>>> import numpy as np
>>> import numpy.linalg as la
>>> np.set_printoptions(precision=1, suppress=True, linewidth=140)
>>> feats = np.loadtxt("x.csv", delimiter=",")
>>> feats
array([[ 4.,  1.,  2.,  2.,  2., -1.,  3.],
       [ 0.,  0., -2.,  2.,  0.,  1., -1.],
       [ 2., -1.,  2.,  2.,  0., -1.,  1.],
       [ 0.,  1., -3.,  3.,  0.,  1., -1.],
       [ 1.,  0.,  4.,  2., -2.,  1.,  0.],
       [-1.,  4.,  0.,  1., -2.,  1., -1.],
       [ 1.,  1.,  1.,  2.,  0.,  4.,  0.],
       [-2.,  1., -2.,  1., -2., -1., -2.],
       [ 4.,  1.,  2.,  2.,  2., -1.,  3.],
       [-2.,  1., -4.,  3., -2.,  0., -3.],
       [-3.,  2.,  0.,  1., -4.,  1., -3.],
       [ 0.,  0.,  0.,  3., -2., -2., -1.],
       [-2.,  1., -4.,  3.,  1., -1., -3.],
       [-2.,  2., -3.,  2.,  1., -2., -2.],
       [-2.,  1., -2.,  1.,  1., -2., -2.],
       [ 1.,  1.,  1.,  2.,  0.,  4.,  0.],
       [ 0.,  0.,  0.,  0.,  0.,  0.,  0.],
       [-1.,  1.,  2.,  0., -2.,  2., -1.],
       [-4.,  2., -6.,  4., -1., -2., -5.],
       [-2.,  4., -4.,  2.,  1., -3., -2.],
       [-1.,  1.,  2.,  0., -2.,  2., -1.],
       [-4.,  2., -4.,  2., -1., -3., -4.],
       [ 0.,  0.,  0.,  0.,  0.,  0.,  0.],
       [ 4., -1.,  3.,  2.,  2.,  0.,  3.]])
>>> Xs = feats - feats.mean(axis=0)
>>> U, s, VT = la.svd(Xs, full_matrices=False)
>>> VT[0] * np.sign(VT[0, np.abs(VT[0]).argmax()])
array([ 0.5, -0.2,  0.6, -0.1,  0.1,  0.2,  0.5])
>>> (np.sign(U[:, 0]) == np.sign(U[0, 0])).astype(int)
array([1, 0, 1, 0, 1, 0, 1, 0, 1, 0, 0, 0, 0, 0, 0, 1, 1, 1, 0, 0, 1, 0, 1, 1])
>>> np.round(np.abs(VT[-1]), 1) + 0
array([0.6, 0.1, 0. , 0.3, 0. , 0.1, 0.7])
>>> s
array([19.4, 10.8,  6.6,  5.3,  4.3,  2.5,  0.3])
>>> np.abs(VT[0]).argmax()
np.int64(2)
